% python3 -q
>>> import numpy as np
>>> np.set_printoptions(precision=2, suppress=True, linewidth=200, floatmode="fixed")
>>> E = np.array([[1, 1, 5, 2, 0, 3, 0],
...     [0, 0, 0, 5, 5, 2, 3],
...     [4, 2, 0, 2, 0, 4, 1],
...     [4, 0, 1, 4, 3, 4, 1],
...     [0, 4, 2, 5, 1, 1, 3],
...     [2, 1, 2, 3, 2, 5, 1],
...     [4, 0, 1, 5, 3, 5, 5]])
>>> E
array([[1, 1, 5, 2, 0, 3, 0],
       [0, 0, 0, 5, 5, 2, 3],
       [4, 2, 0, 2, 0, 4, 1],
       [4, 0, 1, 4, 3, 4, 1],
       [0, 4, 2, 5, 1, 1, 3],
       [2, 1, 2, 3, 2, 5, 1],
       [4, 0, 1, 5, 3, 5, 5]])
>>> round(np.linalg.norm(E, 2) / np.linalg.norm(E), 2)
np.float64(0.87)
>>> np.argsort(-np.linalg.norm(E, axis=0).round(6), kind="stable")[:3]
array([3, 5, 0])
>>> np.abs(np.linalg.svd(E)[2][-1])
array([0.24, 0.39, 0.23, 0.60, 0.56, 0.18, 0.20])
>>> round(np.log10(np.linalg.cond(E)))
2
>>> other = np.linalg.inv(E)
>>> np.round(np.linalg.inv(other), 2) + 0
array([[1.00, 1.00, 5.00, 2.00, 0.00, 3.00, 0.00],
       [0.00, 0.00, 0.00, 5.00, 5.00, 2.00, 3.00],
       [4.00, 2.00, 0.00, 2.00, 0.00, 4.00, 1.00],
       [4.00, 0.00, 1.00, 4.00, 3.00, 4.00, 1.00],
       [0.00, 4.00, 2.00, 5.00, 1.00, 1.00, 3.00],
       [2.00, 1.00, 2.00, 3.00, 2.00, 5.00, 1.00],
       [4.00, 0.00, 1.00, 5.00, 3.00, 5.00, 5.00]])
>>> (np.abs(other) > 1e-9).astype(int)
array([[1, 1, 1, 1, 1, 1, 1],
       [1, 1, 1, 1, 1, 1, 1],
       [1, 1, 1, 1, 1, 1, 1],
       [1, 1, 1, 1, 1, 1, 1],
       [1, 1, 1, 1, 1, 1, 1],
       [1, 1, 1, 1, 1, 1, 1],
       [1, 1, 1, 1, 1, 1, 1]])
>>> np.linalg.det(E) * other
array([[  839.00,   993.00,  1259.00,  -459.00,  -528.00, -1245.00,  -190.00],
       [ 1242.00,  1722.00,  2049.00, -1113.00,  -744.00, -1575.00,  -459.00],
       [  916.00,   960.00,  1036.00,  -582.00,  -489.00, -1032.00,  -167.00],
       [-2000.00, -2637.00, -3020.00,  1791.00,  1395.00,  2460.00,   499.00],
       [ 1856.00,  2586.00,  2771.00, -1479.00, -1263.00, -2346.00,  -583.00],
       [ -624.00,  -747.00,  -816.00,   300.00,   309.00,  1020.00,   162.00],
       [  656.00,   846.00,   959.00,  -720.00,  -426.00,  -870.00,    32.00]])
>>> round(np.linalg.det(E) * np.linalg.det(other), 2)
np.float64(1.0)
>>> W1 = np.array([[4, 3, 9, 8, 6, 1],
...     [5, 3, 8, 3, 4, 0],
...     [5, 5, 8, 9, 0, 0],
...     [0, 1, 1, 6, 0, 9],
...     [1, 9, 3, 0, 2, 6],
...     [4, 1, 6, 7, 6, 0],
...     [2, 4, 8, 5, 0, 6]])
>>> beta = np.array([1, 0, 0, 1, 2, 2])
>>> hid = np.maximum(E @ W1 + beta, 0)
>>> (hid > 0).mean(axis=0)
array([1.00, 1.00, 1.00, 1.00, 1.00, 1.00])
>>> cent = np.array([[5, 9], [2, 8], [9, -4], [0, 5], [-8, 7], [0, -2]])
>>> hid @ cent
array([[ 760, 1021],
       [ 540,  746],
       [ 591, 1051],
       [ 680, 1234],
       [ 874,  881],
       [ 723, 1214],
       [1079, 1471]])
>>> (hid @ cent).round(6).argmax(axis=1)
array([1, 1, 1, 1, 1, 1, 1])
